$ ipython --no-banner

In [1]: import numpy as np

In [2]: np.set_printoptions(suppress=True, linewidth=160)

In [3]: E = np.load("case2.npy")

In [4]: E
Out[4]: 
array([[1, 1, 0, 0, 0, 0],
       [2, 2, 0, 0, 0, 0],
       [4, 4, 0, 0, 0, 0],
       [0, 0, 1, 1, 0, 0],
       [0, 0, 2, 2, 0, 0],
       [0, 0, 4, 4, 0, 0],
       [0, 0, 0, 0, 1, 1],
       [0, 0, 0, 0, 2, 2],
       [0, 0, 0, 0, 4, 4]])

In [5]: left, s, VT = np.linalg.svd(E)

In [6]: s.round(4) + 0
Out[6]: array([6.4807, 6.4807, 6.4807, 0.    , 0.    , 0.    ])

In [7]: np.argmax(s[:-1] / (s[1:] + 1e-6)) + 1
Out[7]: np.int64(3)

In [8]: Y = left[:, :3] @ np.diag(s[:3]) @ VT[:3]

In [9]: round(float(np.abs(E - Y).max()), 4)
Out[9]: 0.0

In [10]: np.round(np.linalg.norm(E - Y, 2), 4), np.round(s[3], 4)
Out[10]: (np.float64(0.0), np.float64(0.0))

In [11]: np.round(np.linalg.norm(E - Y) / np.linalg.norm(E), 4)
Out[11]: np.float64(0.0)

In [12]: left, s, VT = np.linalg.svd(E)

In [13]: evecs = VT[:(s > 1e-8).sum()]

In [14]: rng = np.random.default_rng(4686)

In [15]: vec = E[3] + 5 * E[4] + rng.integers(2) * np.eye(6)[2]

In [16]: vec
Out[16]: array([ 0.,  0., 11., 11.,  0.,  0.])

In [17]: round(np.linalg.norm(vec - evecs.T @ evecs @ vec), 4)
Out[17]: np.float64(0.0)

In [18]: arr = np.array([[18, 15, 12, 15, 12],
    ...:     [15, 13, 9, 12, 10],
    ...:     [12, 9, 10, 11, 8],
    ...:     [15, 12, 11, 13, 10],
    ...:     [12, 10, 8, 10, 8]])

In [19]: # looks like rank 2

In [20]: hat = np.triu(np.array([[1, 0, 0, 1, 1],
    ...:     [0, 2, 0, 1, 0],
    ...:     [1, 1, 1, 0, 1],
    ...:     [2, 1, 1, 2, 2],
    ...:     [2, 1, 2, 1, 2]]), 1) + np.eye(5)

In [21]: Y = hat @ arr @ np.linalg.inv(hat)

In [22]: Y
Out[22]: 
array([[ 45.,  37.,  31., -44.,  42.],
       [ 30.,  25.,  20., -30.,  30.],
       [ 24.,  19.,  18., -22.,  18.],
       [ 39.,  32.,  27., -38.,  36.],
       [ 12.,  10.,   8., -12.,  12.]])

In [23]: np.round(np.linalg.det(Y), 4)
Out[23]: np.float64(-0.0)

In [24]: np.linalg.matrix_rank(Y)
Out[24]: np.int64(2)
